$ python -q
>>> import numpy as np
>>> import numpy.linalg as la
>>> np.set_printoptions(precision=1, suppress=True, linewidth=160)
>>> rnd = lambda a: np.round(a, 1) + 0
>>> F = np.load("sample1.npy")
>>> F
array([[0, 1, 1, 0, 0, 1, 1, 0],
       [1, 0, 1, 0, 0, 1, 1, 1],
       [1, 1, 0, 0, 0, 1, 1, 1],
       [0, 0, 0, 0, 1, 0, 0, 0],
       [0, 0, 0, 1, 0, 0, 0, 0],
       [1, 1, 1, 0, 0, 0, 1, 1],
       [1, 1, 1, 0, 0, 1, 0, 0],
       [0, 1, 1, 0, 0, 1, 0, 0]])
>>> # 2 blocks once reordered
>>> r0 = np.array([0, 5, 1, 0, 0, 1, 0, 2])
>>> Y = F + np.outer(r0, np.eye(8)[4])
>>> la.matrix_rank(la.inv(Y) - la.inv(F), tol=1e-8)
np.int64(1)
>>> rnd(la.det(Y) / la.det(F)), rnd(1 + la.solve(F, r0)[4])
(np.float64(1.0), np.float64(1.0))
>>> la.matrix_rank(Y - F)
np.int64(1)
>>> vec = np.array([-1, -5, -9, 2, -8, 4, 2, 9])
>>> target = F @ vec
>>> coef, lr = np.zeros(8), 1 / la.norm(F, 2) ** 2
>>> for i in range(40):
...     coef -= lr * F.T @ (F @ coef - target)
...     if i % 10 == 0: print(i, round(la.norm(F @ coef - target), 1))
... 
0 18.4
10 7.7
20 4.6
30 3.0
>>> rnd(coef)
array([ 1. , -5.2, -8.7,  1.8, -7. ,  2.7,  3.6,  6. ])
>>> ev, evecs = la.eigh(F)
>>> vec = np.array([-1, -3, 3, -1, 0, 0, 3, 3])
>>> (np.sign(evecs[:, -1].round(6)) == np.sign(evecs[0, -1].round(6))).astype(int)
array([1, 1, 1, 0, 0, 1, 1, 1])
>>> np.abs(F).sum(axis=1).max(), rnd(np.abs(ev).max())
(np.int64(5), np.float64(4.4))
>>> rnd(vec @ F @ vec / (vec @ vec)), rnd(ev[0]), rnd(ev[-1])
(np.float64(-0.6), np.float64(-1.8), np.float64(4.4))
>>> rnd(evecs * np.abs(ev) @ evecs.T)
array([[1.5, 0.5, 0.5, 0. , 0. , 0.5, 0.5, 0.8],
       [0.5, 1.8, 0.8, 0. , 0. , 0.8, 0.5, 0.3],
       [0.5, 0.8, 1.8, 0. , 0. , 0.8, 0.5, 0.3],
       [0. , 0. , 0. , 1. , 0. , 0. , 0. , 0. ],
       [0. , 0. , 0. , 0. , 1. , 0. , 0. , 0. ],
       [0.5, 0.8, 0.8, 0. , 0. , 1.8, 0.5, 0.3],
       [0.5, 0.5, 0.5, 0. , 0. , 0.5, 1.5, 0.8],
       [0.8, 0.3, 0.3, 0. , 0. , 0.3, 0.8, 1.2]])
>>> rnd(evecs * np.maximum(ev, 0) @ evecs.T)
array([[0.8, 0.8, 0.8, 0. , 0. , 0.8, 0.8, 0.4],
       [0.8, 0.9, 0.9, 0. , 0. , 0.9, 0.8, 0.6],
       [0.8, 0.9, 0.9, 0. , 0. , 0.9, 0.8, 0.6],
       [0. , 0. , 0. , 0.5, 0.5, 0. , 0. , 0. ],
       [0. , 0. , 0. , 0.5, 0.5, 0. , 0. , 0. ],
       [0.8, 0.9, 0.9, 0. , 0. , 0.9, 0.8, 0.6],
       [0.8, 0.8, 0.8, 0. , 0. , 0.8, 0.8, 0.4],
       [0.4, 0.6, 0.6, 0. , 0. , 0.6, 0.4, 0.6]])
>>> K = np.load("out14.npy")
>>> K
array([[0, 2, 1, 8, 1, 4],
       [2, 5, 3, 9, 1, 3],
       [8, 6, 5, 8, 2, 4],
       [6, 3, 7, 6, 7, 8],
       [1, 9, 0, 6, 7, 9],
       [9, 8, 2, 8, 4, 9],
       [9, 8, 2, 8, 4, 9]])
>>> # rows 5 and 6 are equal
>>> vec = np.array([0, 1, 0, 2, 1, 2])
>>> target = K @ vec
>>> target
array([27, 30, 32, 38, 46, 46, 46])
>>> rnd(la.lstsq(K, target)[0])
array([0., 1., 0., 2., 1., 2.])
>>> rnd(la.solve(K.T @ K, K.T @ target))
array([0., 1., 0., 2., 1., 2.])
>>> rng = np.random.default_rng(415164)
>>> target = target + 0.3 * rng.normal(size=7)
>>> rnd(target)
array([26.8, 29.9, 31.2, 37.7, 45.9, 46.4, 46.1])
>>> coef, *_ = la.lstsq(K, target)
>>> [round(float(la.norm(la.solve(K.T @ K + lam * np.eye(6), K.T @ target))), 2) for lam in (0, 1, 10, 100)]
[4.3, 3.16, 3.02, 2.63]
>>> coef.round()
array([-1.,  2.,  1.,  1., -1.,  4.])
>>> rnd(K.T @ (target - K @ coef))
array([0., 0., 0., 0., 0., 0.])
>>> hat = K @ la.solve(K.T @ K, K.T)
>>> np.allclose(hat @ hat, hat)
True
>>> rnd(np.diag(hat))
array([1. , 1. , 1. , 1. , 1. , 0.5, 0.5])
>>> round(np.log10(la.cond(K)))
2
>>> Y = np.array([[7, 2], [-8, 0], [1, 2]])
>>> feats = np.tile(Y, (2, 3))
>>> feats
array([[ 7,  2,  7,  2,  7,  2],
       [-8,  0, -8,  0, -8,  0],
       [ 1,  2,  1,  2,  1,  2],
       [ 7,  2,  7,  2,  7,  2],
       [-8,  0, -8,  0, -8,  0],
       [ 1,  2,  1,  2,  1,  2]])
>>> rnd(la.norm(feats, 2) / la.norm(feats))
np.float64(1.0)
>>> np.argsort(-la.norm(feats, axis=0).round(6), kind="stable")[:3]
array([0, 2, 4])
>>> feats - feats[0]
array([[  0,   0,   0,   0,   0,   0],
       [-15,  -2, -15,  -2, -15,  -2],
       [ -6,   0,  -6,   0,  -6,   0],
       [  0,   0,   0,   0,   0,   0],
       [-15,  -2, -15,  -2, -15,  -2],
       [ -6,   0,  -6,   0,  -6,   0]])
>>> np.diff(feats, axis=0)
array([[-15,  -2, -15,  -2, -15,  -2],
       [  9,   2,   9,   2,   9,   2],
       [  6,   0,   6,   0,   6,   0],
       [-15,  -2, -15,  -2, -15,  -2],
       [  9,   2,   9,   2,   9,   2]])
>>> feats.shape
(6, 6)
>>> np.abs(feats).max()
np.int64(8)
>>> feats.sum(axis=0)
array([0, 8, 0, 8, 0, 8])
>>> rnd(feats.mean(axis=0))
array([0. , 1.3, 0. , 1.3, 0. , 1.3])
>>> feats.sum(axis=1)
array([ 27, -24,   9,  27, -24,   9])
>>> rnd(la.norm(feats))
np.float64(27.1)
